$ python -q
>>> import numpy as np
>>> np.set_printoptions(suppress=True, linewidth=200)
>>> rd = lambda a: np.round(a, 2) + 0
>>> E = np.array([[0, 1, 1, 0], [1, 0, 1, 0], [1, 1, 0, 1], [0, 0, 1, 0]])
>>> np.argwhere(np.triu(E))
array([[0, 1],
       [0, 2],
       [1, 2],
       [2, 3]])
>>> E @ E
array([[2, 1, 1, 1],
       [1, 2, 1, 1],
       [1, 1, 3, 0],
       [1, 1, 0, 1]])
>>> low = np.diag(E.sum(axis=1)) - E
>>> low
array([[ 2, -1, -1,  0],
       [-1,  2, -1,  0],
       [-1, -1,  3, -1],
       [ 0,  0, -1,  1]])
>>> low @ np.ones(4)
array([0., 0., 0., 0.])
>>> round(np.linalg.det(low[1:, 1:]))
3
>>> (np.linalg.eigvalsh(low) < 1e-8).sum()
np.int64(1)
>>> data = np.loadtxt("arr.csv", delimiter=",")
>>> rd(data)
array([[-0.69, -0.47, -0.55],
       [ 0.31, -0.88,  0.36],
       [-0.65,  0.08,  0.75]])
>>> # keeps lengths
>>> rd(np.linalg.norm(data, axis=0))
array([1., 1., 1.])
>>> rd(np.linalg.norm(data, "nuc"))
np.float64(3.0)
>>> print(rd(data[1] @ data[2]))
0.0
>>> rd(np.linalg.norm(data, 2))
np.float64(1.0)
>>> rd(np.linalg.norm(data, axis=1))
array([1., 1., 1.])
>>> hat = np.triu(np.array([[1, -3, 2], [2, 0, -2], [-2, 1, -2]]), 1) + np.eye(3)
>>> A2 = hat @ data @ np.linalg.inv(hat)
>>> rd(np.linalg.det(A2))
np.float64(1.0)
>>> np.linalg.matrix_rank(A2)
np.int64(3)
>>> O, R = np.linalg.qr(data)
>>> print(rd(O))
[[-0.69 -0.47 -0.55]
 [ 0.31 -0.88  0.36]
 [-0.65  0.08  0.75]]
>>> print(rd(abs(R[0, 0])), rd(np.linalg.norm(data[:, 0])))
1.0 1.0
>>> rd(R)
array([[1., 0., 0.],
       [0., 1., 0.],
       [0., 0., 1.]])
>>> print(rd(O @ R))
[[-0.69 -0.47 -0.55]
 [ 0.31 -0.88  0.36]
 [-0.65  0.08  0.75]]
>>> x = np.array([2, -1, 0])
>>> rd(np.sort(np.abs(np.degrees(np.angle(np.linalg.eigvals(data))))))
array([  0.  , 155.45, 155.45])
>>> rd(np.linalg.det(data))
np.float64(1.0)
>>> rd(np.linalg.inv(data))
array([[-0.69,  0.31, -0.65],
       [-0.47, -0.88,  0.08],
       [-0.55,  0.36,  0.75]])
>>> 3 - np.linalg.matrix_rank(data - np.eye(3), tol=1e-8)
np.int64(1)
>>> K = np.load("data.npy")
>>> print(K)
[[7 6 7 6 7 6]
 [5 7 5 7 5 7]
 [9 3 9 3 9 3]
 [7 6 7 6 7 6]
 [5 7 5 7 5 7]
 [9 3 9 3 9 3]]
>>> # rank 2
>>> u = np.array([0, -2])
>>> np.convolve(K[2], u)
array([  0, -18,  -6, -18,  -6, -18,  -6])
>>> print(np.correlate(K[2], K[0], "full"))
[ 54  81 129 162 204 243 171 162  96  81  21]
>>> W0 = np.diag(np.array([2, 0, -2])) + -2 * np.eye(3, k=1) + -2 * np.eye(3, k=-1)
>>> W0
array([[ 2., -2.,  0.],
       [-2.,  0., -2.],
       [ 0., -2., -2.]])
>>> ev, V = np.linalg.eigh(W0)
>>> x = np.array([0, -2, -5])
>>> rd(np.linalg.eigvalsh(W0[1:, 1:]))
array([-3.24,  1.24])
>>> rd(V * np.abs(ev) @ V.T)
array([[ 2.31, -1.15,  1.15],
       [-1.15,  2.31,  1.15],
       [ 1.15,  1.15,  2.31]])
>>> rd(x @ W0 @ x / (x @ x)), rd(ev[0]), rd(ev[-1])
(np.float64(-3.1), np.float64(-3.46), np.float64(3.46))
>>> ev, V = np.linalg.eigh(W0)
>>> rd(np.linalg.eigvalsh(W0 @ W0))
array([ 0., 12., 12.])
>>> print(np.unique(ev.round(6) + 0, return_counts=True)[1])
[1 1 1]
>>> rd(V @ np.diag(ev) @ V.T)
array([[ 2., -2.,  0.],
       [-2.,  0., -2.],
       [ 0., -2., -2.]])
>>> rd(np.linalg.svd(W0, compute_uv=False))
array([3.46, 3.46, 0.  ])
>>> print(rd(np.linalg.norm(W0, 1)), rd(np.linalg.norm(W0, np.inf)))
4.0 4.0
>>> np.linalg.norm(W0, axis=1).argmax()
np.int64(0)
>>> print(rd(np.linalg.norm(W0) ** 2 / np.linalg.norm(W0, 2) ** 2))
2.0
>>> rd(np.linalg.norm(W0, axis=0))
array([2.83, 2.83, 2.83])
>>> Uu, sigma, Vt = np.linalg.svd(W0)
>>> np.argmax(sigma[:-1] / (sigma[1:] + 1e-6)) + 1
np.int64(2)
>>> rd(sigma)
array([3.46, 3.46, 0.  ])
>>> A2 = Uu[:, :2] @ np.diag(sigma[:2]) @ Vt[:2]
>>> rd(np.abs(W0 - A2).max())
np.float64(0.0)
>>> np.linalg.matrix_rank(W0, rtol=0.05)
np.int64(2)
>>> rd(np.linalg.norm(W0 - A2) / np.linalg.norm(W0))
np.float64(0.0)
>>> def softmax(z):
...     e = np.exp(z - z.max(axis=-1, keepdims=True))
...     return e / e.sum(axis=-1, keepdims=True)
... 
>>> rd(softmax(10 * W0[0]))
array([1., 0., 0.])
>>> print(rd(softmax(W0[0] + 3)))
[0.87 0.02 0.12]
>>> S = W0 @ W0.T / np.sqrt(3)
>>> softmax(S).round(6).argmax(axis=1)
array([0, 1, 2])
>>> mat = np.load("test15.npy")
>>> rd(mat)
array([[ 0.99, -0.02, -0.11, -0.04],
       [-0.02,  0.97, -0.16, -0.06],
       [-0.11, -0.16,  0.15, -0.3 ],
       [-0.04, -0.06, -0.3 ,  0.89]])
>>> C2 = mat.T @ mat
>>> print(np.allclose(C2, C2.T))
True
>>> print(np.linalg.matrix_rank(C2))
3
>>> rd(C2)
array([[ 0.99, -0.02, -0.11, -0.04],
       [-0.02,  0.97, -0.16, -0.06],
       [-0.11, -0.16,  0.15, -0.3 ],
       [-0.04, -0.06, -0.3 ,  0.89]])
>>> (mat @ mat.T).shape
(4, 4)
>>> A2 = C2 / np.sqrt((C2 ** 2).mean(axis=1, keepdims=True))
>>> rd(A2[0])
array([ 1.99, -0.04, -0.22, -0.08])
>>> rd(np.linalg.norm(A2, axis=1))
array([2., 2., 2., 2.])
>>> np.linalg.matrix_rank(A2) == np.linalg.matrix_rank(C2)
np.True_
>>> rd(softmax(10 * mat[3]))
array([0., 0., 0., 1.])
>>> rd(softmax(mat[3] + -2))
array([0.19, 0.19, 0.15, 0.48])
>>> S = mat @ mat.T / np.sqrt(4)
>>> rd(softmax(S)[3] @ mat)
array([ 0.18,  0.16, -0.14,  0.24])
>>> softmax(S).round(6).argmax(axis=1)
array([0, 1, 2, 3])
>>> mat.shape
(4, 4)
>>> np.zeros(4, 4)
Traceback (most recent call last):
  File "<python-input-84>", line 1, in <module>
    np.zeros(4, 4)
    ~~~~~~~~^^^^^^
TypeError: Cannot interpret '4' as a data type
>>> mat[:, 4]
Traceback (most recent call last):
  File "<python-input-85>", line 1, in <module>
    mat[:, 4]
    ~~~^^^^^^
IndexError: index 4 is out of bounds for axis 1 with size 4
>>> rd(np.linalg.svd(mat, compute_uv=False))
array([1., 1., 1., 0.])
>>> rd(np.linalg.norm(mat))
np.float64(1.73)
>>> rd(mat.sum(axis=1))
array([ 0.81,  0.73, -0.42,  0.49])
>>> A2 = np.array([[0, 1], [1, -1]])
>>> Z = np.kron(A2, mat)
>>> np.linalg.matrix_rank(Z)
np.int64(6)
>>> rd(Z)
array([[ 0.  ,  0.  ,  0.  ,  0.  ,  0.99, -0.02, -0.11, -0.04],
       [ 0.  ,  0.  ,  0.  ,  0.  , -0.02,  0.97, -0.16, -0.06],
       [ 0.  ,  0.  ,  0.  ,  0.  , -0.11, -0.16,  0.15, -0.3 ],
       [ 0.  ,  0.  ,  0.  ,  0.  , -0.04, -0.06, -0.3 ,  0.89],
       [ 0.99, -0.02, -0.11, -0.04, -0.99,  0.02,  0.11,  0.04],
       [-0.02,  0.97, -0.16, -0.06,  0.02, -0.97,  0.16,  0.06],
       [-0.11, -0.16,  0.15, -0.3 ,  0.11,  0.16, -0.15,  0.3 ],
       [-0.04, -0.06, -0.3 ,  0.89,  0.04,  0.06,  0.3 , -0.89]])
>>> F = np.array([[1, -1], [1, 0], [1, 1]])
>>> hat = F @ np.linalg.solve(F.T @ F, F.T)
>>> np.allclose(hat @ hat, hat)
True
>>> rd(hat)
array([[ 0.83,  0.33, -0.17],
       [ 0.33,  0.33,  0.33],
       [-0.17,  0.33,  0.83]])
>>> rd((np.eye(3) - hat) @ F)
array([[0., 0.],
       [0., 0.],
       [0., 0.]])
>>> rd(np.linalg.eigvalsh(hat))
array([0., 1., 1.])
>>> rd(np.trace(hat))
np.float64(2.0)
>>> hat @ F[:, 1]
array([-1.,  0.,  1.])
>>> rng = np.random.default_rng(42)
>>> A2 = F + rng.integers(-2, 3, (3, 1)) @ rng.integers(-2, 3, (1, 2))
>>> A2
array([[ 1, -1],
       [ 1,  0],
       [ 1,  1]])
>>> A2 - F
array([[0, 0],
       [0, 0],
       [0, 0]])
>>> rd(np.linalg.svd(A2 - F, compute_uv=False))
array([0., 0.])
>>> np.abs(A2 - F).sum(axis=1)
array([0, 0, 0])
>>> A = np.load("x.npy")
>>> A
array([[-0.4,  0.9, -0.7,  2.5,  1. ],
       [-0.1,  4.8,  0.7,  0.1,  1.3],
       [ 0.8, -0.3, -0.2, -0.5, -0.2]])
>>> print(rd(np.linalg.norm(A[1] - A[0])))
4.81
>>> rd(np.linalg.norm(A, 2))
np.float64(5.2)
>>> A2 = np.array([[-3, -2], [0, 0], [3, 2], [1, -2], [3, -3]])
>>> rd(np.einsum("ij->j", A))
array([ 0.3,  5.4, -0.2,  2.1,  2.1])
>>> rd(np.einsum("ij,ij->i", A, A))
array([ 8.71, 25.24,  1.06])
>>> print(np.linalg.matrix_rank(A @ A2))
2
>>> print(np.linalg.matrix_rank(np.vstack([A, A2.T])))
5
>>> print(rd(np.einsum("ik,kj->ij", A, A2)))
[[ 4.6 -8.6]
 [ 6.4 -2.5]
 [-4.1 -0.4]]
>>> rd(A @ A2)
array([[ 4.6, -8.6],
       [ 6.4, -2.5],
       [-4.1, -0.4]])
>>> A2 = A + rng.integers(-2, 3, (3, 2)) @ rng.integers(-2, 3, (2, 5))
>>> print(rd(A2))
[[ 3.6  6.9 -2.7  4.5  3. ]
 [ 1.9  7.8 -0.3  1.1  2.3]
 [-3.2 -2.3 -2.2 -2.5 -2.2]]
>>> np.abs(A2 - A).sum(axis=1)
array([16.,  8., 12.])
>>> rd(A2 - A)
array([[ 4.,  6., -2.,  2.,  2.],
       [ 2.,  3., -1.,  1.,  1.],
       [-4., -2., -2., -2., -2.]])
>>> rd(np.linalg.svd(A2 - A, compute_uv=False))
array([9.95, 3.59, 0.  ])
>>> np.linalg.matrix_rank(A2 - A, tol=1e-8)
np.int64(2)
>>> m1 = np.load("sample8.npy")
>>> m1
array([[ 0,  0,  0,  0,  0],
       [ 0,  3,  0,  0,  0],
       [ 0,  0, -2,  0,  0],
       [ 0,  0,  0,  2,  0],
       [ 0,  0,  0,  0,  1]])
>>> # 5 blocks once reordered
>>> rd(m1 @ np.linalg.pinv(m1) @ m1)
array([[ 0.,  0.,  0.,  0.,  0.],
       [ 0.,  3.,  0.,  0.,  0.],
       [ 0.,  0., -2.,  0.,  0.],
       [ 0.,  0.,  0.,  2.,  0.],
       [ 0.,  0.,  0.,  0.,  1.]])
>>> np.abs(np.diag(np.linalg.qr(m1)[1])) > 1e-9
array([False,  True,  True,  True,  True])
>>> np.unique(m1.round(6), axis=0).shape
(5, 5)
>>> blk = np.stack([m1, 3 * m1, m1[::-1]])
>>> (blk @ m1.T).shape
(3, 5, 5)
>>> rd(np.linalg.norm(blk, axis=(1, 2)))
array([ 4.24, 12.73,  4.24])
>>> print(np.einsum("bij,cij->bc", blk, blk))
[[ 18  54   4]
 [ 54 162  12]
 [  4  12  18]]
>>> np.linalg.matrix_rank(blk.reshape(3, -1))
np.int64(2)
